>>> import numpy as np
>>> np.set_printoptions(precision=2, suppress=True, linewidth=100)
>>> tidy = lambda a: np.round(a, 2) + 0
>>> data = -1 * np.eye(3) + np.eye(3, k=1)
>>> data
array([[-1.,  1.,  0.],
       [ 0., -1.,  1.],
       [ 0.,  0., -1.]])
>>> u = np.array([1, 0, 0])
>>> M2 = data + np.outer(u, np.eye(3)[1])
>>> print(M2)
[[-1.  2.  0.]
 [ 0. -1.  1.]
 [ 0.  0. -1.]]
>>> tidy(np.linalg.det(M2) / np.linalg.det(data)), tidy(1 + np.linalg.solve(data, u)[1])
(np.float64(1.0), np.float64(1.0))
>>> print(np.linalg.matrix_rank(M2 - data))
1
>>> vec = np.array([2, 6, -5])
>>> target = data @ vec
>>> target
array([  4., -11.,   5.])
>>> tidy(np.linalg.solve(data, data[:, 1]))
array([0., 1., 0.])
>>> print(tidy(np.linalg.solve(data, target)))
[ 2.  6. -5.]
>>> print(tidy(np.linalg.solve(data, target + data[:, 0])))
[ 3.  6. -5.]
>>> M2 = np.linalg.inv(data)
>>> (np.abs(M2) > 1e-9).astype(int)
array([[1, 1, 1],
       [0, 1, 1],
       [0, 0, 1]])
>>> tidy(np.linalg.cond(data))
np.float64(4.05)
>>> print(tidy(np.linalg.det(data) * M2))
[[1. 1. 1.]
 [0. 1. 1.]
 [0. 0. 1.]]
>>> np.allclose(M2, data.T)
False
>>> print(M2)
[[-1. -1. -1.]
 [-0. -1. -1.]
 [-0. -0. -1.]]
>>> print(tidy(np.linalg.slogdet(data)[0]))
-1.0
